>>> import numpy as np
>>> import numpy.linalg as la
>>> np.set_printoptions(precision=1, suppress=True, linewidth=120)
>>> mat = np.array([[-0.1, -0.5, 2.8], [-1.5, 5.5, 1.4], [-0.5, 1.5, 1.0]])
>>> ang = np.radians(135)
>>> R = np.eye(3)
>>> R[1, 1] = R[2, 2] = np.cos(ang)
>>> R[1, 2], R[2, 1] = -np.sin(ang), np.sin(ang)
>>> print(R)
[[ 1.   0.   0. ]
 [ 0.  -0.7 -0.7]
 [ 0.   0.7 -0.7]]
>>> A2 = mat @ R.T
>>> print(A2)
[[-0.1 -1.6 -2.3]
 [-1.5 -4.9  2.9]
 [-0.5 -1.8  0.4]]
>>> print(np.abs(A2 - mat).max(axis=0))
[ 0.  10.4  5.1]
>>> print(round(float(la.det(R)), 1), np.round(np.trace(R), 1))
1.0 -0.4
>>> print(np.allclose(mat @ mat.T, A2 @ A2.T))
True
>>> feats = np.array([[1, -1, 1, -1, -1, 1, -1, 1],
...     [1, 1, -1, -1, 1, 1, -1, -1],
...     [1, 1, 1, 1, 1, 1, 1, 1],
...     [1, -1, -1, 1, 1, -1, -1, 1]])
>>> W = np.array([[-2, -3],
...     [-1, -3],
...     [-2, -2],
...     [3, 2],
...     [3, 0],
...     [0, -1],
...     [1, 0],
...     [-1, 3]])
>>> beta = np.array([-1, 0])
>>> act = np.maximum(feats @ W + beta, 0)
>>> print(la.matrix_rank(act))
1
>>> print((act > 0).astype(int))
[[0 0]
 [0 0]
 [0 0]
 [1 1]]
>>> W2 = np.array([[3, 2, -9], [0, 9, 8]])
>>> print((act @ W2).round(6).argmax(axis=1))
[0 0 0 1]
>>> print(la.norm(feats, axis=1))
[2.8 2.8 2.8 2.8]
>>> print(round(float(la.norm(feats, "nuc")), 1))
11.3
>>> print(round(la.norm(feats, 2), 1))
2.8
>>> print(round(float(la.norm(feats) ** 2 / la.norm(feats, 2) ** 2), 1))
4.0
>>> print(np.unravel_index(np.abs(feats).argmax(), feats.shape))
(np.int64(0), np.int64(0))
>>> print(np.round(la.norm(feats), 1))
5.7
>>> print(feats.shape)
(4, 8)
>>> print(feats.sum(axis=1))
[0 0 8 0]
>>> la.rank(feats)
Traceback (most recent call last):
  File "<python-input-30>", line 1, in <module>
    la.rank(feats)
    ^^^^^^^
AttributeError: module 'numpy.linalg' has no attribute 'rank'
>>> np.zeros(4, 8)
Traceback (most recent call last):
  File "<python-input-31>", line 1, in <module>
    np.zeros(4, 8)
    ~~~~~~~~^^^^^^
TypeError: Cannot interpret '8' as a data type
>>> print(feats.sum(axis=0))
[ 4  0  0  0  2  2 -2  2]
>>> print(np.abs(feats).max())
1
>>> f, r1 = feats[0], feats[1]
>>> print(f @ r1)
0
>>> p = (f @ r1) / (f @ f) * f
>>> print((r1 - p) @ f)
0.0
>>> print(la.matrix_rank(np.outer(f, r1)))
1
>>> print(p)
[ 0. -0.  0. -0. -0.  0. -0.  0.]
>>> print(r1 - p)
[ 1.  1. -1. -1.  1.  1. -1. -1.]
>>> U, sig, Vt = la.svd(feats, full_matrices=False)
>>> print(U.shape, sig.shape, Vt.shape)
(4, 4) (4,) (4, 8)
>>> print(np.round(U.T @ U, 1) + 0)
[[1. 0. 0. 0.]
 [0. 1. 0. 0.]
 [0. 0. 1. 0.]
 [0. 0. 0. 1.]]
>>> print(np.round(Vt @ Vt.T, 1) + 0)
[[1. 0. 0. 0.]
 [0. 1. 0. 0.]
 [0. 0. 1. 0.]
 [0. 0. 0. 1.]]
>>> print(np.round(np.sqrt((sig ** 2).sum()), 1), np.round(la.norm(feats), 1))
5.7 5.7
>>> J = np.loadtxt("case10.csv", delimiter=",")
>>> print(J)
[[ 3.9  0.   0. ]
 [-0.5 -0.5  0.2]
 [ 0.8  0.3  0.1]
 [-0.9 -0.5  0. ]
 [ 6.5  0.1 -0.2]
 [-0.3  0.6 -0.3]
 [ 0.6 -0.6  0.1]
 [ 0.2  0.   0.2]
 [-3.5  0.9 -0.1]
 [ 2.1  0.1  0. ]
 [ 1.   0.6 -0.1]
 [ 0.4  0.9  0. ]
 [-1.2  1.1 -0.2]
 [-2.7 -0.2 -0.1]
 [ 2.1  0.   0.2]
 [ 0.2  0.7  0. ]
 [-4.  -0.6  0.1]
 [-4.4  0.   0.1]
 [-1.1 -0.2  0. ]
 [-2.   0.   0.1]
 [ 1.2 -1.3  0. ]
 [-0.5  0.  -0.1]
 [-4.5 -0.4  0.1]
 [ 1.4  0.4 -0.1]]
>>> # column 0 dominates
>>> x = np.array([2, 1, 1])
>>> target = J @ x
>>> print(target)
[ 7.8 -1.3  2.  -2.3 12.9 -0.3  0.7  0.6 -6.2  4.3  2.5  1.7 -1.5 -5.7  4.4  1.1 -8.5 -8.7 -2.4 -3.9  1.1 -1.1 -9.3
  3.1]
>>> try:
...     la.solve(J, target)
... except la.LinAlgError as e:
...     print(repr(e))
... 
LinAlgError('Last 2 dimensions of the array must be square')
>>> print(la.lstsq(J, target)[0])
[2. 1. 1.]
>>> print(la.solve(J.T @ J, J.T @ target))
[2. 1. 1.]
>>> print(np.round(la.pinv(J) @ J, 1) + 0)
[[1. 0. 0.]
 [0. 1. 0.]
 [0. 0. 1.]]
>>> rng = np.random.default_rng(133)
>>> target = target + 0.3 * rng.normal(size=24)
>>> print(target.round(1) + 0)
[ 7.4 -1.3  1.7 -2.7 13.3 -0.1  0.4  0.  -5.9  4.6  2.5  1.6 -1.1 -4.8  4.9  1.1 -8.4 -9.1 -3.2 -3.8  1.  -0.4 -9.3
  3.6]
>>> beta, *_ = la.lstsq(J, target)
>>> print([round(float(la.norm(la.solve(J.T @ J + lam * np.eye(3), J.T @ target))), 2) for lam in (0, 1, 10, 100)])
[2.27, 2.19, 1.93, 1.22]
>>> print(round(la.norm(target - J @ beta), 1))
1.8
>>> Q, _ = la.qr(np.array([[1.7, -0.3, -1.7], [-0.4, 0.5, 0.5], [0.8, -1.4, 0.6]]))
>>> w = np.array([-3, -4, 8])
>>> X = Q @ np.diag(w) @ Q.T
>>> print(X)
[[-3.2  0.6  0.6]
 [ 0.6  6.7  3.6]
 [ 0.6  3.6 -2.6]]
>>> w, V = la.eigh(X)
>>> x = np.array([3, 0, 2])
>>> print((np.sign(V[:, -1].round(6)) == np.sign(V[0, -1].round(6))).astype(int))
[1 1 1]
>>> print(np.round(x @ X @ x, 1))
-31.0
>>> print(la.eigvalsh(X[1:, 1:]))
[-3.8  7.9]
>>> print(round(float(x @ X @ x / (x @ x)), 1), round(float(w[0]), 1), np.round(w[-1], 1))
-2.4 -4.0 8.0
>>> f = np.array([3, 0, 0])
>>> print(np.convolve(X[1], f))
[ 1.8 20.2 10.7  0.   0. ]
>>> print(np.array([np.convolve(row, f, "same") for row in X]))
[[ 1.8  1.9  0. ]
 [20.2 10.7  0. ]
 [10.7 -7.7  0. ]]
>>> print(np.correlate(X[1], X[0], "full"))
[  0.4   4.7   4.5 -19.1 -11.2]
>>> cov = X.T @ X
>>> print(la.svd(X, compute_uv=False) ** 2)
[64. 16.  9.]
>>> print(np.allclose(cov, cov.T))
True
>>> print((X @ X.T).shape)
(3, 3)
>>> print(la.eigvalsh(cov)[::-1])
[64. 16.  9.]
>>> print([round(float(la.det(X[:i, :i])), 2) + 0 for i in range(1, 4)])
[-3.16, -21.65, 96.0]
>>> print(round(la.eigvalsh(X).min(), 1))
-4.0
>>> A = np.array([[8, 4, 6, 4], [4, 4, 0, 4], [6, 0, 9, 0], [4, 4, 0, 4]])
>>> t3 = np.stack([feats, -1 * feats, feats[::-1]])
>>> print(la.matrix_rank(t3))
[4 4 4]
>>> print((t3 @ feats.T).shape)
(3, 4, 4)
>>> print(la.norm(t3, axis=(1, 2)))
[5.7 5.7 5.7]
>>> print(t3.shape)
(3, 4, 8)
>>> W0 = np.load("m.npy")
>>> print(W0)
[[-0.9 -1.7  0.1]
 [-0.4  0.1  0.5]
 [-0.6  1.5 -0.5]
 [ 0.1  0.  -2.3]
 [ 1.  -0.8  0.4]
 [-1.  -0.1 -2.4]
 [ 5.  -6.  19. ]
 [ 0.4  0.4  0.2]
 [ 0.3 -1.9  2.2]
 [-2.4  0.6 -1.1]
 [ 1.4  1.5 -0.5]
 [ 0.3  1.4  0.1]
 [ 0.2  0.4 -0.9]
 [ 1.5 -0.2  1.2]
 [ 1.7 -1.5 -0.2]
 [ 0.   1.3  0.4]
 [-0.9 -1.6  1.2]
 [ 0.3 -0.8  2.5]
 [-0.6  0.9  0.4]]
>>> # row 6 dominates
>>> W2 = W0[[8, 4]].astype(float)
>>> for _ in range(3):
...     z = la.norm(W0[:, None] - W2, axis=-1).argmin(axis=1)
...     W2 = np.array([W0[z == j].mean(axis=0) for j in range(2)])
... 
>>> print(z)
[1 1 1 1 1 1 0 1 1 1 1 1 1 1 1 1 1 1 1]
>>> print(np.bincount(z))
[ 1 18]
>>> print(np.abs(W2[1] - W2[0]).argmax())
2
>>> cov = W0.T @ W0
>>> print(la.svd(W0, compute_uv=False) ** 2)
[457.5  18.5  14.6]
>>> print(la.matrix_rank(cov))
3
>>> print(np.allclose(cov, cov.T))
True
>>> print(cov)
[[  42.8  -31.5  101. ]
 [ -31.5   58.3 -123.7]
 [ 101.  -123.7  389.4]]
>>> print(np.diag(cov))
[ 42.8  58.3 389.4]
